$ ipython --no-banner

In [1]: import numpy as np

In [2]: np.set_printoptions(precision=2, suppress=True, linewidth=200)

In [3]: rng = np.random.default_rng(7357)

In [4]: t = np.sort(rng.uniform(-2, 2, 20))

In [5]: A = np.c_[t, t ** 2, t ** 3] @ np.array([[-4, -2, -2, 1, 3], [1, 1, 4, 1, 0], [1, 2, 5, 4, -4]])

In [6]: print(A.round(2) + 0)
[[  4.24  -6.88 -17.38 -27.17  23.17]
 [  4.82  -3.07  -8.53 -17.21  13.32]
 [  4.87  -2.25  -6.62 -14.92  11.09]
 [  4.81  -0.71  -3.05 -10.37   6.73]
 [  4.66   0.02  -1.33  -7.96   4.49]
 [  4.11   0.92   0.8   -4.42   1.35]
 [  2.7    1.16   1.61  -1.27  -0.87]
 [  1.79   0.87   1.18  -0.54  -0.96]
 [  0.     0.     0.     0.     0.  ]
 [ -0.67  -0.31  -0.2    0.23   0.51]
 [ -0.94  -0.41  -0.17   0.39   0.7 ]
 [ -1.3   -0.5    0.07   0.71   0.91]
 [ -2.06   0.43   4.96   4.53  -0.17]
 [ -2.01   0.94   6.79   5.85  -0.91]
 [ -1.96   1.2    7.7    6.5   -1.3 ]
 [ -1.42   3.16  14.11  11.04  -4.36]
 [ -1.36   3.33  14.66  11.44  -4.64]
 [  0.02   6.98  25.81  19.33 -10.63]
 [  0.86   8.98  31.74  23.54 -13.98]
 [  1.77  11.07  37.85  27.89 -17.53]]

In [7]: labels = A[:, 0] > np.median(A[:, 0])

In [8]: u = A[labels].mean(axis=0) - A[~labels].mean(axis=0)

In [9]: print(labels.astype(int))
[1 1 1 1 1 1 1 1 0 0 0 0 0 0 0 0 0 0 1 1]

In [10]: print(u)
[ 4.63 -0.47 -3.75 -9.25  4.67]

In [11]: print(np.argsort(-np.abs(u).round(6), kind="stable"))
[3 4 0 2 1]

In [12]: data = np.array([[3.0, 1.0, 0.0, 0.0, 0.0],
    ...:     [0.0, 3.0, 1.0, 0.0, 0.0],
    ...:     [0.0, 0.0, 3.0, 1.0, 0.0],
    ...:     [0.0, 0.0, 0.0, 3.0, 1.0],
    ...:     [0.0, 0.0, 0.0, 0.0, 3.0]])

In [13]: Q, Rm = np.linalg.qr(data)

In [14]: print(Q.shape, Rm.shape)
(5, 5) (5, 5)

In [15]: print(np.trace(Q @ Q.T))
5.0

In [16]: u = np.array([-1, 1, -3])

In [17]: print(np.polyval(u, data[4]))
[-3. -3. -3. -3. -9.]

In [18]: print(np.array([np.convolve(row, u, "same") for row in data]))
[[ 2. -8. -3.  0.  0.]
 [-3.  2. -8. -3.  0.]
 [ 0. -3.  2. -8. -3.]
 [ 0.  0. -3.  2. -8.]
 [ 0.  0.  0. -3.  3.]]

In [19]: vals, vecs = np.linalg.eig(data)

In [20]: print(np.sort(np.linalg.eigvals(np.linalg.inv(data))))
[0.33 0.33 0.33 0.33 0.33]

In [21]: print(np.sort(np.linalg.eigvals(data.T)))
[3. 3. 3. 3. 3.]

In [22]: print(np.sort(np.linalg.eigvals(data @ data)))
[9. 9. 9. 9. 9.]

In [23]: print(np.prod(vals))
243.0

In [24]: K = np.load("x.npy")

In [25]: print(K)
[[1. 0. 5. 8. 0. 0. 0. 0. 0. 0.]
 [6. 8. 5. 6. 9. 0. 0. 0. 0. 0.]
 [2. 0. 6. 0. 8. 0. 0. 0. 0. 0.]
 [0. 0. 6. 3. 3. 0. 0. 0. 0. 0.]
 [8. 4. 8. 9. 4. 0. 0. 0. 0. 0.]
 [0. 0. 0. 0. 0. 3. 2. 1. 2. 2.]
 [0. 0. 0. 0. 0. 2. 0. 3. 3. 1.]
 [0. 0. 0. 0. 0. 1. 0. 2. 2. 3.]
 [0. 0. 0. 0. 0. 2. 2. 3. 0. 3.]
 [0. 0. 0. 0. 0. 2. 0. 2. 3. 3.]]

In [26]: def softmax(z):
    ...:     e = np.exp(z - z.max(axis=-1, keepdims=True))
    ...:     return e / e.sum(axis=-1, keepdims=True)
    ...: 

In [27]: print(np.round(softmax(K[3]), 2) + 0)
[0.   0.   0.9  0.04 0.04 0.   0.   0.   0.   0.  ]

In [28]: print(np.round(softmax(10 * K[3]), 2) + 0)
[0. 0. 1. 0. 0. 0. 0. 0. 0. 0.]

In [29]: att = K @ K.T / np.sqrt(10)

In [30]: print(softmax(att).round(6).argmax(axis=1))
[4 1 1 4 4 5 6 9 8 9]

In [31]: labels = rng.permutation(10)

In [32]: print(labels)
[4 6 0 8 1 2 3 5 9 7]

In [33]: M2 = K[labels][:, labels]

In [34]: print(np.allclose(M2, K))
False

In [35]: print(np.trace(M2))
30.0

In [36]: print(M2)
[[4. 0. 8. 0. 4. 8. 9. 0. 0. 0.]
 [0. 0. 0. 3. 0. 0. 0. 2. 1. 3.]
 [0. 0. 1. 0. 0. 5. 8. 0. 0. 0.]
 [0. 2. 0. 0. 0. 0. 0. 2. 3. 3.]
 [9. 0. 6. 0. 8. 5. 6. 0. 0. 0.]
 [8. 0. 2. 0. 0. 6. 0. 0. 0. 0.]
 [3. 0. 0. 0. 0. 6. 3. 0. 0. 0.]
 [0. 2. 0. 2. 0. 0. 0. 3. 2. 1.]
 [0. 0. 0. 3. 0. 0. 0. 2. 3. 2.]
 [0. 0. 0. 2. 0. 0. 0. 1. 3. 2.]]

In [37]: print(round(float(np.linalg.det(M2)), 2), round(np.linalg.det(K[labels]), 2))
-130176.0 130176.0

In [38]: print(np.sort(np.abs(np.linalg.eigvals(M2))))
[ 0.58  1.18  1.18  1.76  3.12  5.09  5.09  5.89  9.47 20.21]
